$ python3 -q
>>> import numpy as np
>>> np.set_printoptions(suppress=True, linewidth=140)
>>> sig = 10 * 0.7 ** np.arange(7)
>>> O, _ = np.linalg.qr(np.array([[0.3, 1.3, -2.1, 0.0, 1.4, -0.3, 1.0],
...     [-0.1, 1.6, 0.5, -2.2, -0.1, 0.3, 1.1],
...     [-0.3, 0.1, 0.0, 0.1, 0.4, -0.4, -1.5],
...     [1.2, -1.9, 1.0, 1.2, 0.7, -0.6, -0.4],
...     [1.2, 0.8, -0.2, 1.5, 0.9, 0.8, -0.2],
...     [1.0, -0.3, 1.0, 0.4, -1.2, 1.8, -0.5],
...     [-2.7, 0.6, -0.6, 0.7, -2.2, -0.1, -0.3]]))
>>> rng = np.random.default_rng(8798)
>>> arr = rng.normal(size=(23, 7)) * sig @ O
>>> arr.round(2)
array([[ -1.79,   4.84,   8.19,  -5.85,   4.71,   0.74,  -1.56],
       [ -3.68,   2.24,  -5.18,  -3.29,   2.82,   1.96,   1.42],
       [ -1.71,  -0.92,   3.11,   2.38,   3.48,   1.21,   8.67],
       [  0.8 ,   9.33,   2.04,  -3.  ,  -0.14,  -5.9 ,  -6.79],
       [ -1.84,   3.86,  -2.56,  -4.99,   2.45,  -0.79,   0.83],
       [  2.48, -12.53,   7.39,   4.67,   1.68,   6.82,   0.86],
       [ -2.48,   6.9 ,  -2.61,  -4.95,  -6.26,   0.29,  -5.77],
       [ -1.57,   0.63,  -7.72,   0.01,  -4.34,   3.91,  -0.35],
       [  2.49,   3.88,  -0.93,   0.97,  -1.23,  -5.38,  -0.49],
       [ -1.83,  -0.23,   5.69,   1.74,   3.78,   4.17,   2.88],
       [ -1.  ,   4.57,   2.04,  -3.3 ,  -3.13,   0.12,  -9.72],
       [  0.81, -16.21,  -9.87,   6.78,  -4.92,   9.12,   4.27],
       [  0.52,   9.34,   8.7 ,  -2.15,   5.26,  -5.02,   4.26],
       [ -3.8 ,  -9.62,  -3.55,   3.24,   0.66,  11.02,   5.52],
       [  0.42,  14.71,   2.83,  -3.02,   1.44,  -6.68,  -4.88],
       [ -0.72,  -2.43,  -3.68,  -2.1 ,  -1.04,   0.88,   1.15],
       [  0.24,   0.29,   7.92,   3.91,   4.49,   2.46,   4.01],
       [  1.01,   1.34,  -3.31,   3.14,  -3.04,  -4.85,   0.4 ],
       [  0.49,  -1.26,  -6.57,  -1.35,  -0.89,  -2.33,   1.75],
       [ -0.1 ,   1.29,   7.38,   1.23,   0.34,   3.59,  -3.52],
       [  0.84,   1.63,  -1.75,  -2.07,   1.33,  -2.51,  -1.08],
       [ -3.73, -11.37,  -7.14,   0.72,   2.17,   6.15,   8.15],
       [  1.98,   6.98,   2.65,  -4.03,   3.11,  -9.69,   0.82]])
>>> Z = arr[[1, 3]].astype(float)
>>> for _ in range(4):
...     labels = np.linalg.norm(arr[:, None] - Z, axis=-1).argmin(axis=1)
...     Z = np.array([arr[labels == j].mean(axis=0) for j in range(2)])
... 
>>> labels
array([1, 0, 0, 1, 1, 0, 1, 0, 1, 0, 1, 0, 1, 0, 1, 0, 0, 1, 0, 1, 1, 0, 1])
>>> np.bincount(labels)
array([11, 12])
>>> Z.round(2)
array([[-1.19, -4.67, -1.78,  1.52,  0.72,  4.13,  3.48],
       [ 0.07,  5.72,  1.89, -2.34,  0.4 , -3.01, -2.29]])
>>> M2 = Z + rng.integers(-2, 3, (2, 1)) @ rng.integers(-2, 3, (1, 7))
>>> M2.round(2)
array([[-3.19, -4.67,  2.22,  3.52, -1.28,  8.13,  7.48],
       [-0.93,  5.72,  3.89, -1.34, -0.6 , -1.01, -0.29]])
>>> np.round(M2 - Z, 2)
array([[-2.,  0.,  4.,  2., -2.,  4.,  4.],
       [-1.,  0.,  2.,  1., -1.,  2.,  2.]])
>>> np.abs(M2 - Z).sum(axis=1)
array([18.,  9.])
>>> np.linalg.matrix_rank(M2 - Z, tol=1e-8)
np.int64(1)
>>> np.round(np.linalg.svd(M2 - Z, compute_uv=False), 2) + 0
array([8.66, 0.  ])
>>> C2 = np.cov(arr, rowvar=False)
>>> np.round(arr.std(axis=0), 2)
array([1.85, 7.25, 5.56, 3.39, 3.16, 5.14, 4.43])
>>> C2.shape
(7, 7)
>>> np.round(np.median(arr, axis=0), 2)
array([-0.1 ,  1.34, -0.93, -1.35,  1.33,  0.74,  0.83])
>>> round(np.corrcoef(arr[:, 3], arr[:, 6])[0, 1], 2)
np.float64(0.52)
>>> np.argsort(-arr.std(axis=0).round(6), kind="stable")
array([1, 2, 5, 6, 3, 4, 0])
>>> M2 = arr + rng.integers(-2, 3, (23, 5)) @ rng.integers(-2, 3, (5, 7))
>>> M2.round(2)
array([[ -2.79,  -6.16,   4.19,  -7.85,  -0.29,  -0.26,  -3.56],
       [ -0.68,   2.24,   0.82,  -4.29,   4.82,  -3.04,  -1.58],
       [  1.29,  -3.92,  -2.89,   6.38,   2.48,  10.21,   1.67],
       [ -1.2 ,   8.33,  -0.96, -13.  ,  -7.14, -10.9 ,  -2.79],
       [  2.16,   5.86,  -2.56,  -6.99,   8.45,   3.21,   2.83],
       [  2.48,  -3.53,   9.39,   3.67,   1.68,   5.82,   1.86],
       [ -2.48,   9.9 ,  -4.61,  -3.95,  -9.26,   2.29,  -8.77],
       [ -2.57,  -7.37, -14.72,  -5.99, -12.34,   3.91,  -1.35],
       [  0.49,   5.88,   4.07,  -2.03,  -2.23, -13.38,   2.51],
       [ -3.83,  -4.23,   5.69,  15.74,   7.78,  10.17,  -1.12],
       [  2.  ,  10.57,   6.04,   3.7 ,   3.87,   4.12, -12.72],
       [  1.81, -14.21,  -7.87,   5.78,  -2.92,   8.12,   5.27],
       [  5.52,  13.34,   7.7 ,  -4.15,   4.26,  -2.02,  -1.74],
       [ -5.8 ,  -4.62,  -3.55,   2.24,   1.66,  11.02,  10.52],
       [  6.42,  14.71,  -1.17,   2.98,   1.44,   3.32, -16.88],
       [  4.28,   4.57,   0.32,   3.9 ,   8.96,   6.88,  -0.85],
       [  1.24,   2.29,  13.92,   2.91,   5.49,  -3.54,   3.01],
       [  1.01,   4.34,  -5.31,  12.14,  -0.04,   3.15,  -2.6 ],
       [  3.49,   7.74,  -6.57,  -3.35,  -3.89,  -1.33,  -3.25],
       [  0.9 ,  -5.71,   5.38,   3.23,  -2.66,   4.59,  -9.52],
       [ -2.16,  -1.37,   1.25,  -7.07,   0.33, -10.51,   4.92],
       [ -1.73, -10.37, -12.14,  10.72,   4.17,  18.15,   1.15],
       [ -0.02,   5.98,   7.65, -14.03,   1.11, -21.69,   7.82]])
>>> np.linalg.matrix_rank(M2 - arr, tol=1e-8)
np.int64(5)
>>> np.round(np.linalg.svd(M2 - arr, compute_uv=False), 2) + 0
array([45.59, 30.35, 19.52, 14.82, 11.06,  0.  ,  0.  ])
>>> np.abs(M2 - arr).sum(axis=1)
array([26., 20., 33., 32., 20., 14., 14., 31., 24., 34., 34., 10., 22., 14., 38., 40., 18., 28., 23., 22., 29., 39., 39.])
>>> M = np.array([[10, 2, 6, 0, 0, 0],
...     [8, 6, 0, 0, 0, 0],
...     [-6, 8, 6, 0, 0, 0],
...     [-5, -1, -3, -15, -3, -9],
...     [-4, -3, 0, -12, -9, 0],
...     [3, -4, -3, 9, -12, -9]])
>>> labels = rng.permutation(6)
>>> M2 = M[:, labels] * rng.choice([-1, 1], 6)
>>> M2
array([[ 0, -6,  0, 10,  0,  2],
       [ 0,  0,  0,  8,  0,  6],
       [ 0, -6,  0, -6,  0,  8],
       [ 3,  3,  9, -5, 15, -1],
       [ 9,  0,  0, -4, 12, -3],
       [12,  3,  9,  3, -9, -4]])
>>> Uu, _, VT = np.linalg.svd(M.T @ M2)
>>> np.round(np.linalg.lstsq(M, M2)[0], 2) + 0
array([[ 0.,  0.,  0.,  1.,  0.,  0.],
       [ 0.,  0.,  0.,  0.,  0.,  1.],
       [ 0., -1.,  0.,  0.,  0.,  0.],
       [ 0.,  0.,  0.,  0., -1.,  0.],
       [-1.,  0.,  0.,  0.,  0.,  0.],
       [ 0.,  0., -1.,  0.,  0.,  0.]])
>>> labels
array([4, 2, 5, 0, 3, 1])
>>> M2 = np.linalg.inv(M)
>>> np.round(np.linalg.slogdet(M)[0], 2)
np.float64(-1.0)
>>> np.round(np.linalg.det(M) * M2, 2)
array([[-104976., -104976.,  104976.,      -0.,      -0.,      -0.],
       [ 139968., -279936., -139968.,      -0.,      -0.,      -0.],
       [-291600.,  268272., -128304.,       0.,       0.,       0.],
       [  34992.,   34992.,  -34992.,   69984.,   69984.,  -69984.],
       [ -46656.,   93312.,   46656.,  -93312.,  186624.,   93312.],
       [  97200.,  -89424.,   42768.,  194400., -178848.,   85536.]])
>>> round(float(np.linalg.cond(M)), 2)
5.12
>>> t3 = np.stack([M, 3 * M, M[::-1]])
>>> t3.shape
(3, 6, 6)
>>> np.linalg.matrix_rank(t3.reshape(3, -1))
np.int64(2)
>>> data = np.load("a.npy")
>>> data
array([[ 4,  4,  4],
       [ 4,  8,  8],
       [ 4,  8, 12]])
>>> # equal to its transpose
>>> labels = rng.permutation(3)
>>> labels
array([2, 0, 1])
>>> M2 = data[labels][:, labels]
>>> np.diag(M2)
array([12,  4,  8])
>>> np.round(np.linalg.det(M2), 2), round(np.linalg.det(data[labels]), 2)
(np.float64(64.0), np.float64(64.0))
>>> M2
array([[12,  4,  8],
       [ 4,  4,  4],
       [ 8,  4,  8]])
>>> O, _ = np.linalg.qr(np.array([[-0.1], [0.0], [2.0]]))
>>> feats = O @ O.T
>>> feats.round(2) + 0
array([[ 0.  ,  0.  , -0.05],
       [ 0.  ,  0.  ,  0.  ],
       [-0.05,  0.  ,  1.  ]])
>>> labels = rng.permutation(3)
>>> labels
array([1, 2, 0])
>>> M2 = feats[labels][:, labels]
>>> np.round(np.linalg.det(M2), 2), round(float(np.linalg.det(feats[labels])), 2)
(np.float64(0.0), 0.0)
>>> np.round(np.trace(M2), 2)
np.float64(1.0)
>>> np.allclose(M2, feats)
False
>>> M2.round(2) + 0
array([[ 0.  ,  0.  ,  0.  ],
       [ 0.  ,  1.  , -0.05],
       [ 0.  , -0.05,  0.  ]])
>>> np.round(np.diag(M2), 2) + 0
array([0., 1., 0.])
>>> proj = np.triu(np.array([[1, 3, 3], [-2, -1, -3], [-1, 3, 2]]), 1) + np.eye(3)
>>> M2 = proj @ feats @ np.linalg.inv(proj)
>>> np.round(np.poly(M2), 2) + 0
array([ 1., -1.,  0.,  0.])
>>> M2.round(2)
array([[-0.15,  0.44,  4.71],
       [ 0.15, -0.45, -4.79],
       [-0.05,  0.15,  1.6 ]])
>>> M2 = np.array([[1, -1], [1, -2]])
>>> mat = np.kron(np.eye(2, dtype=int), M2)
>>> mat
array([[ 1, -1,  0,  0],
       [ 1, -2,  0,  0],
       [ 0,  0,  1, -1],
       [ 0,  0,  1, -2]])
>>> # splits into 2 blocks
>>> evals, vecs = np.linalg.eig(mat)
>>> evals.round(2)
array([ 0.62, -1.62,  0.62, -1.62])
>>> np.round(np.sort(np.linalg.eigvals(np.linalg.inv(mat))), 2)
array([-0.62, -0.62,  1.62,  1.62])
>>> np.round(np.sort(np.linalg.eigvals(mat.T)), 2)
array([-1.62, -1.62,  0.62,  0.62])
>>> np.round(mat @ vecs[:, 0] - evals[0] * vecs[:, 0], 2) + 0
array([0., 0., 0., 0.])
>>> M2 = mat + rng.integers(-2, 3, (4, 2)) @ rng.integers(-2, 3, (2, 4))
>>> M2
array([[ 7,  3,  4,  0],
       [ 6,  1,  3, -2],
       [-2,  0,  1,  7],
       [ 4,  3,  4,  0]])
>>> np.round(np.linalg.svd(M2 - mat, compute_uv=False), 2) + 0
array([12.22,  8.47,  0.  ,  0.  ])
>>> labels = arr[:, 4] > np.median(arr[:, 4])
>>> r0 = arr[labels].mean(axis=0) - arr[~labels].mean(axis=0)
>>> labels.astype(int)
array([1, 1, 1, 0, 1, 1, 0, 0, 0, 1, 0, 0, 1, 0, 1, 0, 1, 0, 0, 0, 0, 1, 1])
>>> r0.round(2)
array([-0.54,  1.56,  5.25, -0.78,  5.11, -0.54,  3.54])
>>> x = np.array([-2, 1, 1, -2, 0, 2, 3])
>>> (arr @ x).argmax()
np.int64(2)
>>> x @ arr
Traceback (most recent call last):
  File "<python-input-85>", line 1, in <module>
    x @ arr
    ~~^~~~~
ValueError: matmul: Input operand 1 has a mismatch in its core dimension 0, with gufunc signature (n?,k),(k,m?)->(n?,m?) (size 23 is different from 7)
>>> np.sign((arr @ x).round(6))
array([ 1.,  1.,  1., -1.,  1., -1.,  1.,  1., -1.,  1., -1., -1.,  1.,  1., -1.,  1.,  1., -1., -1.,  1., -1.,  1., -1.])
>>> x = np.array([1, 2, 1, 2])
>>> target = mat @ x
>>> b, lr = np.zeros(4), 1 / np.linalg.norm(mat, 2) ** 2
>>> for i in range(150):
...     b -= lr * mat.T @ (mat @ b - target)
...     if i % 50 == 0: print(i, round(np.linalg.norm(mat @ b - target), 2))
... 
0 1.01
50 0.34
100 0.12
>>> b.round(2)
array([0.94, 1.96, 0.94, 1.96])
